$ ipython --no-banner

In [1]: import numpy as np

In [2]: np.set_printoptions(precision=3, suppress=True, linewidth=100, sign=" ")

In [3]: def tidy(a):
   ...:     return np.round(a, 3) + 0
   ...: 

In [4]: K = np.loadtxt("mat.csv", delimiter=",")

In [5]: K
Out[5]: 
array([[ 4.,  1.,  0.],
       [ 0.,  4.,  1.],
       [ 0.,  0.,  4.]])

In [6]: [int(np.linalg.matrix_rank(np.linalg.matrix_power(K, p))) for p in range(1, 4)]
Out[6]: [3, 3, 3]

In [7]: np.prod(np.diag(K)), tidy(np.linalg.det(K))
Out[7]: (np.float64(64.0), np.float64(64.0))

In [8]: K @ K
Out[8]: 
array([[ 16.,   8.,   1.],
       [  0.,  16.,   8.],
       [  0.,   0.,  16.]])

In [9]: tidy(np.sort(np.linalg.eigvals(K)))
Out[9]: array([ 4.,  4.,  4.])

In [10]: W = np.array([[1, 0, 0, 2], [0, 0, 1, 0], [2, 1, 2, 2]])

In [11]: c = np.array([2, -2, -3, 1])

In [12]: H = np.maximum(K @ W + c, 0)

In [13]: tidy((H > 0).mean(axis=0))
Out[13]: array([ 1.   ,  0.333,  0.667,  1.   ])

In [14]: np.linalg.matrix_rank(H)
Out[14]: np.int64(3)

In [15]: H
Out[15]: 
array([[  6.,   0.,   0.,   9.],
       [  4.,   0.,   3.,   3.],
       [ 10.,   2.,   5.,   9.]])

In [16]: (H > 0).astype(int)
Out[16]: 
array([[ 1,  0,  0,  1],
       [ 1,  0,  1,  1],
       [ 1,  1,  1,  1]])

In [17]: Z = np.array([[-6, -7, 8], [-5, -8, 0], [-8, 9, 1], [2, 6, 7]])

In [18]: H @ Z
Out[18]: 
array([[-18.,  12., 111.],
       [-42.,  17.,  56.],
       [-92.,  13., 148.]])

In [19]: W @ Z
Out[19]: 
array([[ -2,   5,  22],
       [ -8,   9,   1],
       [-29,   8,  32]])

In [20]: (H @ Z).round(6).argmax(axis=1)
Out[20]: array([ 2,  2,  2])

In [21]: M2 = H / np.sqrt((H ** 2).mean(axis=1, keepdims=True))

In [22]: H - H.mean(axis=1, keepdims=True)
Out[22]: 
array([[ 2.25, -3.75, -3.75,  5.25],
       [ 1.5 , -2.5 ,  0.5 ,  0.5 ],
       [ 3.5 , -4.5 , -1.5 ,  2.5 ]])

In [23]: np.linalg.matrix_rank(H - H.mean(axis=1, keepdims=True))
Out[23]: np.int64(3)

In [24]: np.linalg.matrix_rank(M2) == np.linalg.matrix_rank(H)
Out[24]: np.True_

In [25]: M2 = np.linalg.inv(K)

In [26]: tidy(np.linalg.slogdet(K)[0])
Out[26]: np.float64(1.0)

In [27]: tidy(np.linalg.det(K) * np.linalg.det(M2))
Out[27]: np.float64(1.0)

In [28]: tidy(np.linalg.cond(K))
Out[28]: np.float64(1.424)

In [29]: (np.abs(M2) > 1e-9).astype(int)
Out[29]: 
array([[ 1,  1,  1],
       [ 0,  1,  1],
       [ 0,  0,  1]])

In [30]: m1 = np.array([[1, 0, 0, 0], [0, 0, 0, 0], [0, 0, 2, 0], [0, 0, 0, -2]])

In [31]: rng = np.random.default_rng(99)

In [32]: z = rng.permutation(4)

In [33]: z
Out[33]: array([ 0,  2,  3,  1])

In [34]: M2 = m1[z][:, z]

In [35]: np.allclose(M2, m1)
Out[35]: False

In [36]: np.diag(M2)
Out[36]: array([ 1,  2, -2,  0])

In [37]: arr = np.load("data.npy")

In [38]: arr
Out[38]: 
array([[ 2,  3],
       [ 2,  2],
       [ 3,  0],
       [ 3,  0],
       [-2, -1]])

In [39]: M2 = arr / np.linalg.norm(arr, axis=1, keepdims=True)

In [40]: C2 = M2 @ M2.T

In [41]: (np.abs(C2) > 0.9).astype(int)
Out[41]: 
array([[ 1,  1,  0,  0,  0],
       [ 1,  1,  0,  0,  1],
       [ 0,  0,  1,  1,  0],
       [ 0,  0,  1,  1,  0],
       [ 0,  1,  0,  0,  1]])

In [42]: tidy(C2)
Out[42]: 
array([[ 1.   ,  0.981,  0.555,  0.555, -0.868],
       [ 0.981,  1.   ,  0.707,  0.707, -0.949],
       [ 0.555,  0.707,  1.   ,  1.   , -0.894],
       [ 0.555,  0.707,  1.   ,  1.   , -0.894],
       [-0.868, -0.949, -0.894, -0.894,  1.   ]])

In [43]: np.argwhere(np.triu(np.abs(C2) > 0.95, 1))
Out[43]: 
array([[ 0,  1],
       [ 2,  3]])

In [44]: tidy(C2[4])
Out[44]: array([-0.868, -0.949, -0.894, -0.894,  1.   ])

In [45]: (C2 - 2 * np.eye(5)).round(6).argmax(axis=1)
Out[45]: array([ 1,  0,  3,  2,  0])

In [46]: tidy(np.linalg.norm(M2, axis=1))
Out[46]: array([ 1.,  1.,  1.,  1.,  1.])

In [47]: tidy(np.degrees(np.arccos(np.clip(C2[4, 1], -1, 1))))
Out[47]: np.float64(161.565)
